In [1]: import numpy as np

In [2]: from numpy import linalg as LA

In [3]: np.set_printoptions(suppress=True, linewidth=120)

In [4]: K = np.load("arr.npy")

In [5]: K
Out[5]: 
array([[0., 1., 1., 1., 1., 1., 1., 1., 1., 1., 1.],
       [1., 0., 1., 1., 1., 1., 1., 1., 1., 1., 1.],
       [1., 1., 0., 1., 1., 1., 1., 1., 1., 1., 1.],
       [1., 1., 1., 0., 1., 1., 1., 1., 1., 1., 1.],
       [1., 1., 1., 1., 0., 1., 1., 1., 1., 1., 1.],
       [1., 1., 1., 1., 1., 0., 1., 1., 1., 1., 1.],
       [1., 1., 1., 1., 1., 1., 0., 1., 1., 1., 1.],
       [1., 1., 1., 1., 1., 1., 1., 0., 1., 1., 1.],
       [1., 1., 1., 1., 1., 1., 1., 1., 0., 1., 1.],
       [1., 1., 1., 1., 1., 1., 1., 1., 1., 0., 1.],
       [1., 1., 1., 1., 1., 1., 1., 1., 1., 1., 0.]])

In [6]: # symmetric, so the eigenvalues are real

In [7]: np.round(LA.svd(K, compute_uv=False), 3)
Out[7]: array([10.,  1.,  1.,  1.,  1.,  1.,  1.,  1.,  1.,  1.,  1.])

In [8]: np.round(K.mean(axis=0), 3)
Out[8]: array([0.909, 0.909, 0.909, 0.909, 0.909, 0.909, 0.909, 0.909, 0.909, 0.909, 0.909])

In [9]: K.sum(axis=1)
Out[9]: array([10., 10., 10., 10., 10., 10., 10., 10., 10., 10., 10.])

In [10]: np.round(LA.norm(K), 3)
Out[10]: np.float64(10.488)

In [11]: K[:, 11]
---------------------------------------------------------------------------
IndexError                                Traceback (most recent call last)
Cell In[11], line 1
----> 1 K[:, 11]

IndexError: index 11 is out of bounds for axis 1 with size 11

In [12]: np.count_nonzero(K)
Out[12]: np.int64(110)

In [13]: LA.matrix_rank(K)
Out[13]: np.int64(11)

In [14]: T = np.stack([K, -1 * K, K[::-1]])

In [15]: (T @ K.T).shape
Out[15]: (3, 11, 11)

In [16]: rng = np.random.default_rng(74)

In [17]: z = rng.permutation(11)

In [18]: M2 = K[:, z] * rng.choice([-1, 1], 11)

In [19]: M2
Out[19]: 
array([[ 1.,  0., -1.,  1.,  1.,  1.,  1.,  1.,  1.,  1.,  1.],
       [ 1.,  1., -1.,  1.,  1.,  0.,  1.,  1.,  1.,  1.,  1.],
       [ 0.,  1., -1.,  1.,  1.,  1.,  1.,  1.,  1.,  1.,  1.],
       [ 1.,  1., -1.,  1.,  1.,  1.,  1.,  0.,  1.,  1.,  1.],
       [ 1.,  1., -1.,  1.,  1.,  1.,  0.,  1.,  1.,  1.,  1.],
       [ 1.,  1., -1.,  1.,  1.,  1.,  1.,  1.,  1.,  0.,  1.],
       [ 1.,  1., -1.,  0.,  1.,  1.,  1.,  1.,  1.,  1.,  1.],
       [ 1.,  1., -0.,  1.,  1.,  1.,  1.,  1.,  1.,  1.,  1.],
       [ 1.,  1., -1.,  1.,  1.,  1.,  1.,  1.,  1.,  1.,  0.],
       [ 1.,  1., -1.,  1.,  1.,  1.,  1.,  1.,  0.,  1.,  1.],
       [ 1.,  1., -1.,  1.,  0.,  1.,  1.,  1.,  1.,  1.,  1.]])

In [20]: U, _, Vh = LA.svd(K.T @ M2)

In [21]: np.round(U @ Vh, 3) + 0
Out[21]: 
array([[ 0.,  1.,  0.,  0.,  0.,  0.,  0.,  0.,  0.,  0.,  0.],
       [ 0.,  0.,  0.,  0.,  0.,  1.,  0.,  0.,  0.,  0.,  0.],
       [ 1.,  0.,  0.,  0.,  0.,  0.,  0.,  0.,  0.,  0.,  0.],
       [ 0.,  0.,  0.,  0.,  0.,  0.,  0.,  1.,  0.,  0.,  0.],
       [ 0.,  0.,  0.,  0.,  0.,  0.,  1.,  0.,  0.,  0.,  0.],
       [ 0.,  0.,  0.,  0.,  0.,  0.,  0.,  0.,  0.,  1.,  0.],
       [ 0.,  0.,  0.,  1.,  0.,  0.,  0.,  0.,  0.,  0.,  0.],
       [ 0.,  0., -1.,  0.,  0.,  0.,  0.,  0.,  0.,  0.,  0.],
       [ 0.,  0.,  0.,  0.,  0.,  0.,  0.,  0.,  0.,  0.,  1.],
       [ 0.,  0.,  0.,  0.,  0.,  0.,  0.,  0.,  1.,  0.,  0.],
       [ 0.,  0.,  0.,  0.,  1.,  0.,  0.,  0.,  0.,  0.,  0.]])

In [22]: np.round(LA.lstsq(K, M2)[0], 3) + 0
Out[22]: 
array([[ 0.,  1.,  0.,  0.,  0.,  0.,  0.,  0.,  0.,  0.,  0.],
       [ 0.,  0.,  0.,  0.,  0.,  1.,  0.,  0.,  0.,  0.,  0.],
       [ 1.,  0.,  0.,  0.,  0.,  0.,  0.,  0.,  0.,  0.,  0.],
       [ 0.,  0.,  0.,  0.,  0.,  0.,  0.,  1.,  0.,  0.,  0.],
       [ 0.,  0.,  0.,  0.,  0.,  0.,  1.,  0.,  0.,  0.,  0.],
       [ 0.,  0.,  0.,  0.,  0.,  0.,  0.,  0.,  0.,  1.,  0.],
       [ 0.,  0.,  0.,  1.,  0.,  0.,  0.,  0.,  0.,  0.,  0.],
       [ 0.,  0., -1.,  0.,  0.,  0.,  0.,  0.,  0.,  0.,  0.],
       [ 0.,  0.,  0.,  0.,  0.,  0.,  0.,  0.,  0.,  0.,  1.],
       [ 0.,  0.,  0.,  0.,  0.,  0.,  0.,  0.,  1.,  0.,  0.],
       [ 0.,  0.,  0.,  0.,  1.,  0.,  0.,  0.,  0.,  0.,  0.]])

In [23]: z = rng.permutation(11)

In [24]: z
Out[24]: array([ 9,  6,  8,  5,  3,  1,  0,  4, 10,  2,  7])

In [25]: M2 = K[z][:, z]

In [26]: np.allclose(M2, K)
Out[26]: True

In [27]: np.trace(M2)
Out[27]: np.float64(0.0)

In [28]: (K @ K)[0]
Out[28]: array([10.,  9.,  9.,  9.,  9.,  9.,  9.,  9.,  9.,  9.,  9.])

In [29]: np.allclose(K @ K.T, K.T @ K)
Out[29]: True

In [30]: np.fft.fft(K[0])
Out[30]: array([10.+0.j, -1.+0.j, -1.+0.j, -1.+0.j, -1.+0.j, -1.+0.j, -1.+0.j, -1.+0.j, -1.+0.j, -1.+0.j, -1.+0.j])

In [31]: K @ np.ones(11)
Out[31]: array([10., 10., 10., 10., 10., 10., 10., 10., 10., 10., 10.])

In [32]: J = np.load("m.npy")

In [33]: J
Out[33]: 
array([[ 0.004,  0.777, -3.371],
       [ 0.049, -1.54 ,  6.048],
       [ 0.03 , -0.651,  2.621],
       [-0.026,  0.059,  0.003],
       [ 0.006,  0.116, -0.442],
       [ 0.016, -0.864,  3.497],
       [-0.017,  0.402, -1.251],
       [-0.131, -1.767,  6.819],
       [-0.03 , -0.203,  0.992],
       [ 0.06 , -0.171,  0.869],
       [ 0.071,  1.071, -4.022],
       [-0.006, -1.179,  4.508],
       [-0.003, -0.309,  1.337],
       [-0.06 , -1.513,  5.924],
       [ 0.046, -0.018, -0.033],
       [-0.139, -0.615,  2.577],
       [ 0.042,  0.101, -0.36 ],
       [ 0.001,  1.334, -5.436],
       [ 0.112, -1.714,  6.822],
       [-0.026,  0.666, -2.489],
       [-0.047, -0.888,  3.514],
       [ 0.085, -0.914,  3.3  ],
       [-0.024,  0.363, -1.679],
       [-0.095, -0.373,  1.31 ],
       [ 0.019,  2.118, -8.46 ],
       [ 0.006,  0.73 , -2.95 ],
       [ 0.074, -1.104,  4.41 ],
       [-0.007, -0.51 ,  2.175],
       [ 0.065,  0.609, -2.586],
       [ 0.071, -1.038,  4.057],
       [-0.015,  1.145, -4.402],
       [ 0.055, -0.231,  0.893],
       [ 0.025,  1.324, -5.433],
       [-0.026,  0.779, -3.162],
       [ 0.017, -1.014,  4.063],
       [-0.038,  0.794, -3.047],
       [-0.051, -2.299,  9.265]])

In [34]: M2 = np.array([[-5, 8, -4], [-3, 3, -6], [-3, -2, 2]])

In [35]: np.round(np.einsum("ij->j", J), 3)
Out[35]: array([ 0.113, -6.527, 25.881])

In [36]: LA.matrix_rank(J @ M2)
Out[36]: np.int64(3)

In [37]: Xc = J - J.mean(axis=1)
---------------------------------------------------------------------------
ValueError                                Traceback (most recent call last)
Cell In[37], line 1
----> 1 Xc = J - J.mean(axis=1)

ValueError: operands could not be broadcast together with shapes (37,3) (37,) 

In [38]: Xc = J - J.mean(axis=0)

In [39]: U, sv, Vh = LA.svd(Xc, full_matrices=False)

In [40]: np.round(np.abs(Vh[-1]), 3)
Out[40]: array([0.09 , 0.966, 0.243])

In [41]: np.abs(Vh[0]).argmax()
Out[41]: np.int64(2)

In [42]: np.round(Vh[0] * np.sign(Vh[0, np.abs(Vh[0]).argmax()]), 3)
Out[42]: array([-0.001, -0.244,  0.97 ])

In [43]: round((sv ** 2).sum() ** 2 / (sv ** 4).sum(), 3)
Out[43]: np.float64(1.001)
